$ python3 -q
>>> import numpy as np
>>> np.set_printoptions(precision=3, suppress=True, linewidth=160, floatmode="fixed")
>>> def rd(a):
...     return np.round(a, 3) + 0
... 
>>> feats = np.load("block0.npy")
>>> feats
array([[3, 1, 1, 2, 0, 2],
       [1, 3, 1, 1, 2, 0],
       [1, 1, 3, 1, 1, 2],
       [2, 1, 1, 3, 1, 1],
       [0, 2, 1, 1, 3, 1],
       [2, 0, 2, 1, 1, 3]])
>>> # equal to its transpose
>>> x = np.array([0, 1, -1, 0, -1, 2])
>>> rhs = feats @ x
>>> coef, lr = np.zeros(6), 1 / np.linalg.norm(feats, 2) ** 2
>>> for i in range(150):
...     coef -= lr * feats.T @ (feats @ coef - rhs)
...     if i % 50 == 0: print(i, round(np.linalg.norm(feats @ coef - rhs), 3))
... 
0 2.843
50 0.783
100 0.531
>>> rd(np.linalg.cond(feats))
np.float64(35.279)
>>> rng = np.random.default_rng(4773)
>>> labels = rng.permutation(6)
>>> labels
array([0, 3, 4, 2, 1, 5])
>>> M2 = feats[labels][:, labels]
>>> np.allclose(M2, feats)
False
>>> rd(np.linalg.det(M2)), rd(np.linalg.det(feats[labels]))
(np.float64(-43.0), np.float64(43.0))
>>> np.trace(M2)
np.int64(18)
>>> Q, evecs = np.linalg.qr(feats[:, :4])[0], np.linalg.qr(feats[:, 4:])[0]
>>> sv = np.linalg.svd(Q.T @ evecs, compute_uv=False)
>>> (sv > 0.9).sum()
np.int64(2)
>>> rd(sv)
array([0.993, 0.925])
>>> rd(np.linalg.norm(Q @ Q.T - evecs @ evecs.T, 2))
np.float64(1.0)
>>> F = np.load("arr.npy")
>>> rd(F)
array([[ 0.866,  0.741, -0.422,  1.116, -2.007,  1.018, -0.951, -0.409, -0.185, -0.328],
       [-0.361,  0.037,  1.223, -0.318, -0.999, -0.876,  0.439, -2.022,  0.928,  0.600],
       [-0.649,  0.011,  1.827, -0.592,  0.017,  1.186, -0.914,  0.169, -1.424,  0.770],
       [-1.154, -0.201, -0.285,  1.832,  0.383, -0.370,  0.667, -0.945, -1.583, -0.252],
       [ 0.505,  1.722, -0.734, -0.546,  1.221,  1.096,  0.477, -1.298, -0.161,  0.563],
       [-1.370,  1.595,  0.519,  0.867, -0.255,  0.279,  0.730,  1.238,  1.080,  0.425],
       [-1.226, -0.326, -0.786, -1.434, -1.149,  0.947,  1.181, -0.086, -0.377, -0.977],
       [ 0.793,  0.993, -0.109, -0.611, -0.891, -1.456,  0.843,  0.726, -1.476,  0.818],
       [ 1.443, -0.621,  1.193,  0.612,  0.073,  0.961,  1.906,  0.231,  0.034, -0.345],
       [ 0.144,  1.193,  1.022, -0.305,  0.388, -0.660, -0.354, -0.134, -0.236, -2.374]])
>>> labels = rng.permutation(10)
>>> labels
array([2, 9, 0, 6, 7, 5, 8, 4, 3, 1])
>>> M2 = F[labels][:, labels]
>>> rd(np.linalg.det(M2)), rd(np.linalg.det(F[labels]))
(np.float64(-59049.0), np.float64(59049.0))
>>> rd(M2)
array([[ 1.827,  0.770, -0.649, -0.914,  0.169,  1.186, -1.424,  0.017, -0.592,  0.011],
       [ 1.022, -2.374,  0.144, -0.354, -0.134, -0.660, -0.236,  0.388, -0.305,  1.193],
       [-0.422, -0.328,  0.866, -0.951, -0.409,  1.018, -0.185, -2.007,  1.116,  0.741],
       [-0.786, -0.977, -1.226,  1.181, -0.086,  0.947, -0.377, -1.149, -1.434, -0.326],
       [-0.109,  0.818,  0.793,  0.843,  0.726, -1.456, -1.476, -0.891, -0.611,  0.993],
       [ 0.519,  0.425, -1.370,  0.730,  1.238,  0.279,  1.080, -0.255,  0.867,  1.595],
       [ 1.193, -0.345,  1.443,  1.906,  0.231,  0.961,  0.034,  0.073,  0.612, -0.621],
       [-0.734,  0.563,  0.505,  0.477, -1.298,  1.096, -0.161,  1.221, -0.546,  1.722],
       [-0.285, -0.252, -1.154,  0.667, -0.945, -0.370, -1.583,  0.383,  1.832, -0.201],
       [ 1.223,  0.600, -0.361,  0.439, -2.022, -0.876,  0.928, -0.999, -0.318,  0.037]])
>>> np.allclose(M2, F)
False
>>> rd(np.diag(M2))
array([ 1.827, -2.374,  0.866,  1.181,  0.726,  0.279,  0.034,  1.221,  1.832,  0.037])
>>> W0 = np.load("run7.npy")
>>> W0
array([[-2.286,  0.654,  0.784, -1.630,  2.830,  0.988,  8.502,  3.131],
       [ 0.638,  3.635,  4.511,  3.746, -4.830, -0.264, -2.964, -4.450],
       [-0.468, -1.508, -1.757, -2.910,  1.452, -6.587,  5.732, -2.754],
       [-2.233,  2.915,  2.493,  0.081,  2.887,  6.820,  3.407, -3.721],
       [ 3.762, -1.355, -3.082,  5.697, -5.808, -1.026, -1.373,  2.321],
       [ 2.693, -3.711,  5.006, -2.799,  3.914, -4.897, -0.180, -2.599],
       [-6.390,  1.833,  1.694,  3.104,  2.726,  1.338, -1.111, -5.731],
       [ 1.445,  4.052, -6.364,  1.647,  4.382, -0.742, -2.668,  3.377],
       [-1.777, -0.916, -6.158, -0.441, -6.043, -1.671, -4.004,  1.595],
       [ 2.988,  2.883,  7.487,  2.766,  3.134, -2.951,  0.718, -0.154],
       [-8.483, -0.536,  0.340, -0.469,  2.188, -2.749,  1.788, -3.446],
       [-1.024,  3.937,  6.571,  4.421, -0.207, -0.754, -2.799,  3.503],
       [ 0.520,  5.948,  0.443,  6.643,  1.219,  1.191,  0.972, -4.023],
       [ 1.923,  0.817, -3.359,  2.239,  6.489, -2.042, -5.376,  2.040],
       [-4.915, -3.220, -3.620,  4.345,  3.894,  3.712,  2.132, -0.089],
       [-5.053,  0.407, -5.788,  0.267,  2.221, -2.968, -0.545,  5.166],
       [-0.302,  4.460,  2.393, -0.868,  7.711,  2.256,  2.425, -1.765],
       [-0.185,  2.453, -3.777, -0.097,  2.104,  3.404, -7.693,  2.114],
       [ 0.472, -0.972,  5.395,  4.464, -2.002,  2.702, -1.940, -5.893],
       [-1.483, -1.298,  5.954, -1.985,  5.492,  4.414, -2.073, -1.665],
       [ 0.644, -1.675,  4.844, -5.339,  0.455,  3.591,  3.511, -4.404],
       [-1.830,  0.567,  8.015, -1.524,  5.274, -0.319,  1.344,  0.203],
       [-2.401, -5.624,  2.417,  0.385,  2.541, -6.935, -0.560,  1.324],
       [-1.161, -0.953,  1.595, -3.564, -0.023, -5.158, -4.687,  5.824]])
>>> cen = W0 - W0.mean(axis=0)
>>> Uu, sv, Vh = np.linalg.svd(cen, full_matrices=False)
>>> np.linalg.matrix_rank(cen)
np.int64(8)
>>> rd(cen.mean(axis=0))
array([0.000, 0.000, 0.000, 0.000, 0.000, 0.000, 0.000, 0.000])
>>> (np.sign(Uu[:, 0]) == np.sign(Uu[0, 0])).astype(int)
array([1, 1, 0, 1, 0, 1, 1, 0, 0, 1, 1, 1, 1, 0, 0, 0, 1, 0, 1, 1, 1, 1, 0, 0])
>>> rd(Vh[0] * np.sign(Vh[0, np.abs(Vh[0]).argmax()]))
array([-0.028,  0.046,  0.707, -0.109,  0.226,  0.273,  0.378, -0.465])
>>> np.abs(Vh[0]).argmax()
np.int64(2)
>>> rd(sv ** 2 / (sv ** 2).sum())
array([0.281, 0.191, 0.159, 0.123, 0.080, 0.070, 0.056, 0.041])
>>> np.abs(Uu[:, 0]).argmax()
np.int64(8)
>>> np.searchsorted(np.cumsum(sv ** 2) / (sv ** 2).sum(), 0.9) + 1
np.int64(6)
>>> theta = np.radians(120)
>>> R = np.eye(8)
>>> R[7, 7] = R[1, 1] = np.cos(theta)
>>> R[7, 1], R[1, 7] = -np.sin(theta), np.sin(theta)
>>> rd(R)
array([[ 1.000,  0.000,  0.000,  0.000,  0.000,  0.000,  0.000,  0.000],
       [ 0.000, -0.500,  0.000,  0.000,  0.000,  0.000,  0.000,  0.866],
       [ 0.000,  0.000,  1.000,  0.000,  0.000,  0.000,  0.000,  0.000],
       [ 0.000,  0.000,  0.000,  1.000,  0.000,  0.000,  0.000,  0.000],
       [ 0.000,  0.000,  0.000,  0.000,  1.000,  0.000,  0.000,  0.000],
       [ 0.000,  0.000,  0.000,  0.000,  0.000,  1.000,  0.000,  0.000],
       [ 0.000,  0.000,  0.000,  0.000,  0.000,  0.000,  1.000,  0.000],
       [ 0.000, -0.866,  0.000,  0.000,  0.000,  0.000,  0.000, -0.500]])
>>> M2 = W0 @ R.T
>>> rd(np.linalg.svd(W0, compute_uv=False)), rd(np.linalg.svd(M2, compute_uv=False))
(array([25.921, 20.685, 19.131, 18.012, 14.591, 13.386, 11.198,  9.607]), array([25.921, 20.685, 19.131, 18.012, 14.591, 13.386, 11.198,  9.607]))
>>> np.allclose(W0 @ W0.T, M2 @ M2.T)
True
>>> np.allclose(np.linalg.norm(W0, axis=1), np.linalg.norm(M2, axis=1))
True
